In [1]: import numpy as np

In [2]: np.set_printoptions(precision=4, suppress=True, linewidth=200, floatmode="fixed")

In [3]: O, _ = np.linalg.qr(np.array([[-1.0, 0.5, -1.4, 0.9],
   ...:     [0.1, -1.2, 1.2, 1.4],
   ...:     [-1.0, 1.0, -0.8, -1.7],
   ...:     [-2.6, -1.4, -0.8, -1.4]]))

In [4]: A = -3 * O

In [5]: A
Out[5]: 
array([[ 1.0130, -1.0710, -1.6276,  2.0439],
       [-0.1013,  1.7936,  1.2968,  2.0227],
       [ 1.0130, -1.8043,  2.1555,  0.2688],
       [ 2.6339,  1.1749, -0.1532, -0.8117]])

In [6]: w1 = np.array([[4, 0, -2], [-4, -1, -4], [1, 5, -2], [0, 5, 1]])

In [7]: b = np.array([6, 9, 4])

In [8]: act = np.maximum(A @ w1 + b, 0)

In [9]: act
Out[9]: 
array([[12.7087, 12.1530, 11.5572],
       [ 0.0000, 23.8035,  0.0000],
       [19.4248, 22.9256,  5.1490],
       [11.6828,  3.0007,  0.0000]])

In [10]: (act > 0).mean(axis=0)
Out[10]: array([0.7500, 1.0000, 0.5000])

In [11]: (act > 0).astype(int)
Out[11]: 
array([[1, 1, 1],
       [0, 1, 0],
       [1, 1, 1],
       [1, 1, 0]])

In [12]: cent = np.array([[-2, 1, 1], [0, 2, 1], [-2, 2, 2]])

In [13]: act @ cent
Out[13]: 
array([[-48.5318,  60.1291,  47.9761],
       [  0.0000,  47.6070,  23.8035],
       [-49.1476,  75.5741,  52.6485],
       [-23.3656,  17.6841,  14.6834]])

In [14]: w1 @ cent
Out[14]: 
array([[ -4,   0,   0],
       [ 16, -14, -13],
       [  2,   7,   2],
       [ -2,  12,   7]])

In [15]: (act @ cent).round(6).argmax(axis=1)
Out[15]: array([1, 1, 1, 1])

In [16]: O = A.astype(float).copy()

In [17]: for j in range(4):
    ...:     O[:, j] -= O[:, :j] @ (O[:, :j].T @ O[:, j])
    ...:     O[:, j] /= np.linalg.norm(O[:, j])
    ...: 

In [18]: np.round(O.T @ A, 4) + 0
Out[18]: 
array([[3.0000, 0.0000, 0.0000, 0.0000],
       [0.0000, 3.0000, 0.0000, 0.0000],
       [0.0000, 0.0000, 3.0000, 0.0000],
       [0.0000, 0.0000, 0.0000, 3.0000]])
